% ipython --no-banner

In [1]: import numpy as np

In [2]: np.set_printoptions(precision=2, suppress=True, linewidth=100, floatmode="fixed")

In [3]: rd = lambda a: np.round(a, 2) + 0

In [4]: mat = np.load("sample10.npy")

In [5]: mat
Out[5]: 
array([[ 0,  0,  0,  0,  0, -1,  0,  0,  0, -1, -1,  0,  0,  0,  0],
       [ 0, -1,  0,  0, -2,  0, -1,  0,  0,  0,  0,  0,  0,  0, -1],
       [ 0,  0, -1, -2,  0,  0,  0,  2, -2,  0,  0,  0,  2,  0,  0],
       [ 0,  0, -2, -1,  0,  0,  0,  0, -1,  0,  0, -1, -2,  0,  0],
       [ 0, -1,  0,  0,  2,  0, -2,  0,  0,  0,  0,  0,  0,  0,  1],
       [ 1,  0,  0,  0,  0,  2,  0,  0,  0, -2,  1,  0,  0,  1,  0],
       [ 0,  2,  0,  0, -1,  0,  0,  0,  0,  0,  0,  0,  0,  0,  1],
       [ 0,  0,  2, -2,  0,  0,  0,  2,  0,  0,  0,  1, -2,  0,  0],
       [ 0,  0, -2, -2,  0,  0,  0,  2,  0,  0,  0, -2,  1,  0,  0],
       [ 1,  0,  0,  0,  0,  2,  0,  0,  0,  0, -2,  0,  0, -1,  0],
       [-2,  0,  0,  0,  0,  1,  0,  0,  0,  2,  2,  0,  0,  0,  0],
       [ 0,  0, -1,  2,  0,  0,  0, -2, -1,  0,  0, -1,  2,  0,  0],
       [ 0,  0,  1, -2,  0,  0,  0, -2,  0,  0,  0,  0,  1,  0,  0],
       [-2,  0,  0,  0,  0,  1,  0,  0,  0,  2, -2,  0,  0, -2,  0],
       [ 0,  0,  0,  0, -2,  0, -2,  0,  0,  0,  0,  0,  0,  0,  0]])

In [6]: np.flatnonzero(np.linalg.matrix_power((mat != 0) + (mat.T != 0) + np.eye(15), 15)[5])
Out[6]: array([ 0,  5,  9, 10, 13])

In [7]: rd(np.sort(np.linalg.eigvals(mat).real))
Out[7]: 
array([-3.86, -3.86, -1.29, -1.03, -1.03, -0.95, -0.18, -0.10,  0.15,  0.15,  2.80,  2.93,  2.93,
        3.16,  3.18])

In [8]: r0 = np.array([3, 2, 3, 0, 1, 1, 1, 0, 1, 0, 1, 1, 2, 2, 0])

In [9]: M2 = mat + np.outer(r0, np.eye(15)[11])

In [10]: np.linalg.matrix_rank(M2 - mat)
Out[10]: np.int64(1)

In [11]: rd(np.linalg.det(M2) / np.linalg.det(mat)), rd(1 + np.linalg.solve(mat, r0)[11])
Out[11]: (np.float64(0.86), np.float64(0.86))

In [12]: np.linalg.matrix_rank(np.linalg.inv(M2) - np.linalg.inv(mat), tol=1e-8)
Out[12]: np.int64(1)

In [13]: O, V = np.linalg.qr(mat[:, :2])[0], np.linalg.qr(mat[:, 2:])[0]

In [14]: sigma = np.linalg.svd(O.T @ V, compute_uv=False)

In [15]: rd(np.degrees(np.arccos(sigma.clip(0, 1))))
Out[15]: array([ 3.07, 11.29])

In [16]: rd(np.linalg.norm(O @ O.T - V @ V.T, 2))
Out[16]: np.float64(1.0)

In [17]: F = np.load("out14.npy")

In [18]: rd(F)
Out[18]: 
array([[-1.62,  0.60, -3.55,  0.59,  0.24],
       [-0.81, -3.47, -0.28,  0.34, -1.77],
       [ 1.89,  1.03, -0.46,  2.36, -2.37],
       [ 0.54,  0.76, -0.79, -3.12, -2.19],
       [ 2.97, -1.41, -1.58, -0.52,  1.55]])

In [19]: rd(np.linalg.norm(F, 1)), rd(np.linalg.norm(F, np.inf))
Out[19]: (np.float64(8.12), np.float64(8.1))

In [20]: rd(np.linalg.norm(F, "nuc"))
Out[20]: np.float64(20.0)

In [21]: rd(np.linalg.norm(F, axis=0))
Out[21]: array([4.00, 4.00, 4.00, 4.00, 4.00])

In [22]: rd(np.linalg.norm(F) ** 2 / np.linalg.norm(F, 2) ** 2)
Out[22]: np.float64(5.0)

In [23]: r0 = np.array([2, -3, 3, 3, 0])

In [24]: M2 = F + np.outer(r0, np.eye(5)[4])

In [25]: np.linalg.matrix_rank(np.linalg.inv(M2) - np.linalg.inv(F), tol=1e-8)
Out[25]: np.int64(1)

In [26]: rd(np.linalg.det(M2) / np.linalg.det(F)), rd(1 + np.linalg.solve(F, r0)[4])
Out[26]: (np.float64(0.51), np.float64(0.51))

In [27]: np.linalg.matrix_rank(M2 - F)
Out[27]: np.int64(1)

In [28]: M2 = np.linalg.invert(F)
AttributeError: module 'numpy.linalg' has no attribute 'invert'


In [29]: M2 = np.inv(F)
AttributeError: module 'numpy' has no attribute 'inv'


In [30]: M2 = np.linalg.inv(F)

In [31]: rd(M2)
Out[31]: 
array([[-0.10, -0.05,  0.12,  0.03,  0.19],
       [ 0.04, -0.22,  0.06,  0.05, -0.09],
       [-0.22, -0.02, -0.03, -0.05, -0.10],
       [ 0.04,  0.02,  0.15, -0.19, -0.03],
       [ 0.02, -0.11, -0.15, -0.14,  0.10]])

In [32]: (np.abs(M2) > 1e-9).astype(int)
Out[32]: 
array([[1, 1, 1, 1, 1],
       [1, 1, 1, 1, 1],
       [1, 1, 1, 1, 1],
       [1, 1, 1, 1, 1],
       [1, 1, 1, 1, 1]])

In [33]: rd(np.linalg.cond(F))
Out[33]: np.float64(1.0)

In [34]: rd(F @ M2)
Out[34]: 
array([[1.00, 0.00, 0.00, 0.00, 0.00],
       [0.00, 1.00, 0.00, 0.00, 0.00],
       [0.00, 0.00, 1.00, 0.00, 0.00],
       [0.00, 0.00, 0.00, 1.00, 0.00],
       [0.00, 0.00, 0.00, 0.00, 1.00]])

In [35]: rd(np.linalg.det(F[::-1]))
Out[35]: np.float64(1024.0)

In [36]: rd(np.linalg.eigvals(F))
Out[36]: array([ 4.00+0.00j, -1.56+3.68j, -1.56-3.68j, -4.00+0.18j, -4.00-0.18j])

In [37]: rd(np.linalg.det(2 * F)), rd(np.linalg.det(F))
Out[37]: (np.float64(32768.0), np.float64(1024.0))

In [38]: O, V = np.linalg.qr(F[:, :2])[0], np.linalg.qr(F[:, 2:])[0]

In [39]: sigma = np.linalg.svd(O.T @ V, compute_uv=False)

In [40]: rd(sigma)
Out[40]: array([0.00, 0.00])

In [41]: rd(np.linalg.norm(O @ O.T - V @ V.T, 2))
Out[41]: np.float64(1.0)

In [42]: E = np.load("case9.npy")

In [43]: rd(E)
Out[43]: 
array([[-27.98,   9.99,   0.00,   3.99,  13.99,  13.99, -13.99, -19.99],
       [-21.50,   6.50,   0.37,   1.50,  10.08,   9.71, -10.08, -14.71],
       [-19.83,   5.65,   0.47,   0.92,   9.11,   8.64,  -9.11, -13.37],
       [-18.59,   5.03,   0.53,   0.51,   8.40,   7.87,  -8.40, -12.39],
       [-16.86,   4.20,   0.62,  -0.02,   7.43,   6.81,  -7.43, -11.03],
       [-15.48,   3.55,   0.69,  -0.42,   6.66,   5.97,  -6.66,  -9.95],
       [-10.34,   1.39,   0.91,  -1.59,   3.99,   3.08,  -3.99,  -6.06],
       [ -7.39,   0.38,   0.99,  -1.95,   2.60,   1.61,  -2.60,  -3.95],
       [ -5.88,  -0.03,   1.00,  -2.00,   1.95,   0.95,  -1.95,  -2.92],
       [ -5.38,  -0.15,   1.00,  -1.99,   1.75,   0.75,  -1.75,  -2.59],
       [ -4.62,  -0.30,   0.98,  -1.94,   1.45,   0.47,  -1.45,  -2.11],
       [ -0.96,  -0.37,   0.55,  -0.81,   0.29,  -0.26,  -0.29,  -0.18],
       [ -0.88,  -0.35,   0.53,  -0.76,   0.28,  -0.25,  -0.28,  -0.16],
       [ -0.78,  -0.32,   0.49,  -0.69,   0.25,  -0.24,  -0.25,  -0.13],
       [ -0.76,  -0.31,   0.48,  -0.67,   0.25,  -0.24,  -0.25,  -0.12],
       [ -0.39,  -0.18,   0.30,  -0.38,   0.15,  -0.16,  -0.15,  -0.04],
       [ -0.18,  -0.09,   0.16,  -0.17,   0.08,  -0.08,  -0.08,  -0.01],
       [  0.28,   0.13,  -0.35,   0.26,  -0.20,   0.15,   0.20,  -0.02],
       [  0.35,   0.15,  -0.46,   0.31,  -0.27,   0.19,   0.27,  -0.03],
       [  0.53,   0.15,  -0.80,   0.37,  -0.54,   0.26,   0.54,  -0.04],
       [  0.53,   0.15,  -0.80,   0.37,  -0.54,   0.26,   0.54,  -0.04],
       [  1.54,  -1.20,  -2.49,  -1.08,  -2.93,  -0.44,   2.93,   0.56],
       [  1.81,  -1.67,  -2.80,  -1.62,  -3.56,  -0.76,   3.56,   0.81],
       [  2.35,  -2.61,  -3.33,  -2.69,  -4.77,  -1.44,   4.77,   1.35],
       [  2.49,  -2.85,  -3.45,  -2.97,  -5.07,  -1.62,   5.07,   1.50],
       [  3.10,  -3.91,  -3.93,  -4.18,  -6.35,  -2.42,   6.35,   2.15],
       [  4.03,  -5.49,  -4.56,  -5.98,  -8.21,  -3.65,   8.21,   3.16],
       [  6.04,  -8.79,  -5.65,  -9.70, -11.94,  -6.29,  11.94,   5.38],
       [  7.02, -10.35,  -6.10, -11.46, -13.68,  -7.57,  13.68,   6.47]])

In [44]: idx = E[:, 5] > np.median(E[:, 5])

In [45]: r0 = E[idx].mean(axis=0) - E[~idx].mean(axis=0)

In [46]: rd(r0)
Out[46]: array([-12.54,   5.17,   2.40,   2.72,   8.41,   6.01,  -8.41,  -8.46])

In [47]: idx.astype(int)
Out[47]: array([1, 1, 1, 1, 1, 1, 1, 1, 1, 1, 1, 0, 0, 0, 0, 0, 0, 0, 1, 1, 1, 0, 0, 0, 0, 0, 0, 0, 0])

In [48]: np.argsort(-np.abs(r0).round(6), kind="stable")
Out[48]: array([0, 7, 4, 6, 5, 1, 3, 2])
